% ipython --no-banner

In [1]: import numpy as np

In [2]: np.set_printoptions(suppress=True, linewidth=120)

In [3]: X = np.array([[2, -2, 0, -1, -1, -1, -1, -2, 0, -2, 1, -2],
   ...:     [-1, 0, 0, -2, 2, -2, 1, 0, 1, 2, -2, 0],
   ...:     [1, 0, -2, -2, -1, 0, -1, 2, -2, 2, 1, -1],
   ...:     [-1, -2, 0, 0, 2, -2, -2, -2, -1, 2, 2, -1],
   ...:     [-2, -2, -2, -1, 1, 0, 1, -1, -1, -1, 2, -1],
   ...:     [1, 1, -1, -2, 0, 2, 2, -2, -2, 2, -2, 0],
   ...:     [1, -2, 0, 0, 1, 2, 2, -1, 0, -2, 1, 2],
   ...:     [-2, -1, 2, -1, 2, 1, 2, 0, -2, -1, 2, 0],
   ...:     [-1, -2, -1, 0, -2, -2, 2, 2, -1, 2, 2, 1],
   ...:     [0, 0, 1, -1, 2, -2, 0, 1, 1, 2, 0, 2],
   ...:     [1, -1, 0, 2, 0, 1, 0, 1, -2, -2, 1, 1],
   ...:     [0, -2, 2, -2, 1, -2, -2, 2, 0, -1, 1, 0],
   ...:     [0, -1, -1, 1, 2, 1, -1, 2, 0, -1, 1, 0],
   ...:     [-2, 2, 0, 2, 0, -2, 2, -1, 0, 2, 0, 1]])

In [4]: X
Out[4]: 
array([[ 2, -2,  0, -1, -1, -1, -1, -2,  0, -2,  1, -2],
       [-1,  0,  0, -2,  2, -2,  1,  0,  1,  2, -2,  0],
       [ 1,  0, -2, -2, -1,  0, -1,  2, -2,  2,  1, -1],
       [-1, -2,  0,  0,  2, -2, -2, -2, -1,  2,  2, -1],
       [-2, -2, -2, -1,  1,  0,  1, -1, -1, -1,  2, -1],
       [ 1,  1, -1, -2,  0,  2,  2, -2, -2,  2, -2,  0],
       [ 1, -2,  0,  0,  1,  2,  2, -1,  0, -2,  1,  2],
       [-2, -1,  2, -1,  2,  1,  2,  0, -2, -1,  2,  0],
       [-1, -2, -1,  0, -2, -2,  2,  2, -1,  2,  2,  1],
       [ 0,  0,  1, -1,  2, -2,  0,  1,  1,  2,  0,  2],
       [ 1, -1,  0,  2,  0,  1,  0,  1, -2, -2,  1,  1],
       [ 0, -2,  2, -2,  1, -2, -2,  2,  0, -1,  1,  0],
       [ 0, -1, -1,  1,  2,  1, -1,  2,  0, -1,  1,  0],
       [-2,  2,  0,  2,  0, -2,  2, -1,  0,  2,  0,  1]])

In [5]: x0 = np.array([1, 1, 3, -2, -1, 3, 0, 1, -2, 1, 0, 3])

In [6]: rhs = X @ x0

In [7]: np.round(np.linalg.lstsq(X, rhs)[0], 4) + 0
Out[7]: array([ 1.,  1.,  3., -2., -1.,  3.,  0.,  1., -2.,  1.,  0.,  3.])

In [8]: rng = np.random.default_rng(21)

In [9]: rhs = rhs + 0.3 * rng.normal(size=14)

In [10]: print(rhs.round(4))
[ -9.8924  -4.5468   4.4641 -11.494  -12.0142  12.76     6.7591   8.6752  -1.0671   4.2502   5.1752   2.1915  -4.5084
  -6.4713]

In [11]: b, *_ = np.linalg.lstsq(X, rhs)

In [12]: b.round(4)
Out[12]: array([ 0.8256,  0.7306,  3.0448, -1.979 , -1.0934,  2.9534, -0.1964,  0.9009, -2.0708,  0.9921, -0.307 ,  3.1481])

In [13]: b.round()
Out[13]: array([ 1.,  1.,  3., -2., -1.,  3., -0.,  1., -2.,  1., -0.,  3.])

In [14]: other = np.c_[X[:, :7] @ np.array([[3, 0, 3, 2, 3, 1, 3],
    ...:     [1, 2, 0, 1, 3, 3, 2],
    ...:     [0, 0, 2, 3, 2, 0, 0],
    ...:     [0, 3, 0, 3, 0, 1, 1],
    ...:     [1, 0, 1, 0, 1, 1, 0],
    ...:     [0, 2, 3, 0, 3, 1, 1],
    ...:     [2, 0, 0, 2, 0, 3, 1]]), np.array([1, 3, -3, 2, 3, -1, 3, -1, 0, 0, -3, -2, 0, -1])]

In [15]: other
Out[15]: 
array([[  1,  -9,   2,  -3,  -4, -10,  -1,   1],
       [  1, -10,  -7,  -6,  -7,   0,  -6,   3],
       [  0,  -6,  -2, -12,  -2,  -5,   0,  -3],
       [ -7,  -8,  -7,  -8, -13, -13, -11,   2],
       [ -5,  -7,  -9, -13, -15,  -5, -10,   3],
       [  8,   0,   7,  -2,  10,  10,   7,  -1],
       [  6,   0,  10,   4,   4,   4,   3,   3],
       [ -1,  -3,   3,   2,   0,   3,  -6,  -1],
       [ -3,  -8, -13,  -3, -19,  -5,  -7,   0],
       [  2,  -7,  -2,   0,  -2,  -1,  -3,   0],
       [  2,   6,   6,   7,   3,   1,   4,  -3],
       [ -5, -14,  -1,  -6,  -7, -15, -10,  -2],
       [ -1,   3,   3,  -3,   0,  -2,  -1,   0],
       [  0,   6, -12,   8,  -6,  10,   0,  -1]])

In [16]: np.round(np.linalg.norm(other - X @ np.linalg.lstsq(X, other)[0], axis=0), 4) + 0
Out[16]: array([0.    , 0.    , 0.    , 0.    , 0.    , 0.    , 0.    , 1.1514])

In [17]: print(np.linalg.matrix_rank(np.c_[X, other]))
13

In [18]: np.round(np.linalg.norm(np.linalg.qr(X)[0].T @ other, axis=0) ** 2 / ((other ** 2).sum(axis=0) + 1e-12), 4)
Out[18]: array([1.    , 1.    , 1.    , 1.    , 1.    , 1.    , 1.    , 0.9767])

In [19]: x0 = np.array([3, 1, 1, 0, 2, 2, 1, 1])

In [20]: rhs = other @ x0

In [21]: print(np.round(np.linalg.solve(other.T @ other, other.T @ rhs), 4) + 0)
[3. 1. 1. 0. 2. 2. 1. 1.]

In [22]: np.round(np.linalg.lstsq(other, rhs)[0], 4) + 0
Out[22]: array([3., 1., 1., 0., 2., 2., 1., 1.])

In [23]: np.round(np.linalg.pinv(other) @ other, 4) + 0
Out[23]: 
array([[1., 0., 0., 0., 0., 0., 0., 0.],
       [0., 1., 0., 0., 0., 0., 0., 0.],
       [0., 0., 1., 0., 0., 0., 0., 0.],
       [0., 0., 0., 1., 0., 0., 0., 0.],
       [0., 0., 0., 0., 1., 0., 0., 0.],
       [0., 0., 0., 0., 0., 1., 0., 0.],
       [0., 0., 0., 0., 0., 0., 1., 0.],
       [0., 0., 0., 0., 0., 0., 0., 1.]])

In [24]: print(rhs)
[-32 -31 -25 -97 -78  77  50  -4 -85 -12  27 -86  -2   1]

In [25]: rhs = rhs + 0.02 * rng.normal(size=14)

In [26]: rhs.round(4)
Out[26]: 
array([-31.9689, -30.9806, -24.9563, -96.9758, -78.0205,  77.0257,  50.0126,  -3.9957, -85.0164, -11.9999,  26.9971,
       -85.9821,  -1.9975,   1.0317])

In [27]: b, *_ = np.linalg.lstsq(other, rhs)

In [28]: print(round(float(np.linalg.norm(rhs - other @ b)), 4))
0.0608

In [29]: b.round()
Out[29]: array([ 3.,  1.,  1., -0.,  2.,  2.,  1.,  1.])

In [30]: b.round(4)
Out[30]: array([ 3.0141,  1.0041,  0.9957, -0.0011,  2.0033,  1.9951,  0.9926,  0.9961])

In [31]: np.round(other.T @ (rhs - other @ b), 4) + 0
Out[31]: array([0., 0., 0., 0., 0., 0., 0., 0.])

In [32]: x0 = np.array([2, 1, 3, 5, 2, 0, 1, 3, 3, 5, 3, 5])

In [33]: a = np.maximum(X @ x0, 0)

In [34]: np.maximum(X @ x0, 0) - np.maximum(-X @ x0, 0)
Out[34]: array([-29,   0,  -9,   0, -24, -16,   4,  -3,  15,  28,   6,  -2,   8,  22])

In [35]: W0 = np.loadtxt("dump.csv", delimiter=",")

In [36]: W0
Out[36]: 
array([[-1.95,  1.  ,  0.  , -2.  , -1.  ,  2.  , -1.  , -2.  ,  0.  ,  2.  , -2.  ,  2.  ,  1.  ,  2.  ],
       [ 1.  , -0.95,  0.  , -1.  , -1.  ,  0.  ,  1.  , -1.  ,  0.  ,  1.  ,  2.  ,  0.  , -2.  , -2.  ],
       [ 2.  ,  2.  ,  2.05,  1.  ,  0.  ,  1.  ,  0.  ,  1.  ,  2.  , -1.  , -2.  ,  2.  ,  2.  ,  1.  ],
       [ 2.  ,  2.  ,  1.  , -0.95,  2.  ,  2.  ,  2.  , -1.  , -1.  ,  2.  , -2.  ,  1.  ,  2.  ,  2.  ],
       [-1.  ,  2.  ,  1.  , -2.  ,  2.05,  1.  , -1.  ,  0.  ,  2.  ,  1.  ,  0.  , -2.  ,  1.  ,  0.  ],
       [ 1.  , -1.  ,  2.  ,  0.  , -2.  ,  0.05, -1.  ,  0.  , -2.  , -2.  , -2.  , -2.  ,  1.  ,  0.  ],
       [-1.  ,  0.  ,  0.  , -1.  ,  0.  , -1.  , -0.95,  1.  ,  2.  ,  1.  , -2.  ,  0.  ,  0.  ,  2.  ],
       [ 1.  , -2.  ,  1.  , -2.  ,  2.  ,  2.  ,  2.  , -1.95,  1.  ,  0.  , -2.  ,  0.  ,  1.  ,  2.  ],
       [ 0.  ,  1.  ,  2.  ,  0.  , -1.  ,  2.  ,  2.  ,  1.  , -1.95, -2.  ,  1.  ,  2.  , -1.  , -1.  ],
       [ 0.  ,  0.  ,  2.  ,  2.  ,  1.  ,  1.  ,  0.  ,  1.  , -2.  ,  0.05,  2.  , -2.  , -2.  ,  2.  ],
       [ 1.  ,  2.  ,  0.  ,  1.  , -1.  ,  0.  ,  0.  ,  1.  , -2.  , -1.  ,  2.05, -2.  , -2.  ,  0.  ],
       [ 0.  , -1.  ,  2.  , -2.  , -2.  ,  0.  , -2.  , -1.  , -2.  ,  0.  ,  1.  ,  0.05, -2.  ,  0.  ],
       [ 1.  , -1.  ,  1.  ,  0.  ,  0.  ,  0.  ,  1.  ,  0.  ,  1.  ,  1.  , -1.  , -2.  ,  2.05, -2.  ],
       [-2.  ,  1.  ,  0.  , -2.  , -1.  ,  2.  , -1.  , -2.  ,  0.  ,  2.  , -2.  ,  2.  ,  1.  ,  2.05]])

In [37]: O, vecs = np.linalg.qr(W0[:, :4])[0], np.linalg.qr(W0[:, 4:])[0]

In [38]: sig = np.linalg.svd(O.T @ vecs, compute_uv=False)

In [39]: sig.round(4)
Out[39]: array([1.    , 0.9899, 0.735 , 0.534 ])

In [40]: (sig > 0.9).sum()
Out[40]: np.int64(2)

In [41]: r0 = np.array([2, 3, -3])

In [42]: np.cross(W0[4, :3], W0[7, :3])
Out[42]: array([4., 2., 0.])

In [43]: np.round(np.correlate(W0[4], W0[7], "full"), 4)
Out[43]: 
array([ -2.    ,   3.    ,   4.    ,  -1.    ,  -1.9   ,   1.05  ,   6.95  , -10.    ,   0.05  ,  15.95  ,   2.0025,
       -13.85  ,   4.05  ,   7.1   ,  -5.    ,   3.1   ,   0.9   ,   9.95  ,  -4.95  ,  -3.    ,  -5.    ,   6.    ,
        -3.    ,   5.    ,  -4.    ,   1.    ,   0.    ])

In [44]: ang = np.radians(180)

In [45]: r_ = np.eye(14)

In [46]: r_[12, 12] = r_[13, 13] = np.cos(ang)

In [47]: r_[12, 13], r_[13, 12] = -np.sin(ang), np.sin(ang)

In [48]: other = W0 @ r_.T

In [49]: np.allclose(W0 @ W0.T, other @ other.T)
Out[49]: True

In [50]: np.round(np.linalg.det(r_), 4), np.trace(r_)
Out[50]: (np.float64(1.0), np.float64(10.0))

In [51]: np.abs(other - W0).max(axis=0)
Out[51]: array([0. , 0. , 0. , 0. , 0. , 0. , 0. , 0. , 0. , 0. , 0. , 0. , 4.1, 4.1])

In [52]: np.allclose(np.linalg.norm(W0, axis=1), np.linalg.norm(other, axis=1))
Out[52]: True

In [53]: blk = np.stack([W0, -2 * W0, W0[::-1]])

In [54]: print(np.linalg.matrix_rank(blk.reshape(3, -1)))
2

In [55]: print(np.round(np.linalg.norm(blk, axis=(1, 2)), 4))
[20.128  40.2559 20.128 ]

In [56]: np.einsum("bij,cij->bc", blk, blk)
Out[56]: 
array([[ 405.135, -810.27 ,   54.5  ],
       [-810.27 , 1620.54 , -109.   ],
       [  54.5  , -109.   ,  405.135]])
